>>> import numpy as np
>>> np.set_printoptions(precision=1, suppress=True, linewidth=100, sign=" ")
>>> E = np.load("m.npy")
>>> E
array([[ -8.7,  -8.3,   0.6, -15.5,   8.5,   0.2,  16.2],
       [ -3.1,  -3. ,   0.3,  -5.7,   2.5,   0.2,   6.4],
       [ -7.6,  -7.7,   0. , -16.3,   8. ,   0. ,  16.5]])
>>> out = np.array([[2, 2], [2, 3], [0, 3], [3, 0], [1, 1], [0, 1], [2, 2]])
>>> np.vstack([E, out.T]).shape
(5, 7)
>>> np.einsum("ik,kj->ji", E, out)
array([[-39.6, -14. , -38.5],
       [  0.6,   1.2,   2.7]])
>>> out.T @ E.T
array([[-39.6, -14. , -38.5],
       [  0.6,   1.2,   2.7]])
>>> np.einsum("ij->j", E)
array([-19.4, -19. ,   0.9, -37.5,  19. ,   0.4,  39.1])
>>> np.argsort(-np.linalg.norm(E, axis=0).round(6), kind="stable")[:3]
array([ 6,  3,  0])
>>> [round(float(x), 1) for x in np.linalg.svd(E, compute_uv=False)[:3]]
[39.2, 1.2, 0.7]
>>> np.linalg.matrix_rank(E, rtol=0.1)
np.int64(1)
>>> arr = np.load("layer5.npy")
>>> arr
array([[-1,  0,  1,  2,  3,  4],
       [ 5,  6,  7,  8,  9, 10],
       [11, 12, 13, 14, 15, 16],
       [17, 18, 19, 20, 21, 22],
       [23, 24, 25, 26, 27, 28]])
>>> out = np.array([[2, 0, 0], [1, 0, 0], [0, 0, 2], [1, 2, 2], [0, 1, 2], [0, 2, 0]])
>>> np.einsum("ik,kj->ji", arr, out)
array([[   0,   24,   48,   72,   96],
       [  15,   45,   75,  105,  135],
       [  12,   48,   84,  120,  156]])
>>> np.einsum("ij,ij->i", arr, arr)
array([   31,   355,  1111,  2299,  3919])
>>> np.linalg.matrix_rank(np.vstack([arr, out.T]))
np.int64(5)
>>> arr @ out
array([[   0,   15,   12],
       [  24,   45,   48],
       [  48,   75,   84],
       [  72,  105,  120],
       [  96,  135,  156]])
>>> out.T @ arr.T
array([[   0,   24,   48,   72,   96],
       [  15,   45,   75,  105,  135],
       [  12,   48,   84,  120,  156]])
>>> np.einsum("ik,kj->ij", arr, out)
array([[   0,   15,   12],
       [  24,   45,   48],
       [  48,   75,   84],
       [  72,  105,  120],
       [  96,  135,  156]])
>>> np.linalg.matrix_rank(arr @ out)
np.int64(2)
>>> np.vstack([arr, out.T]).shape
(8, 6)
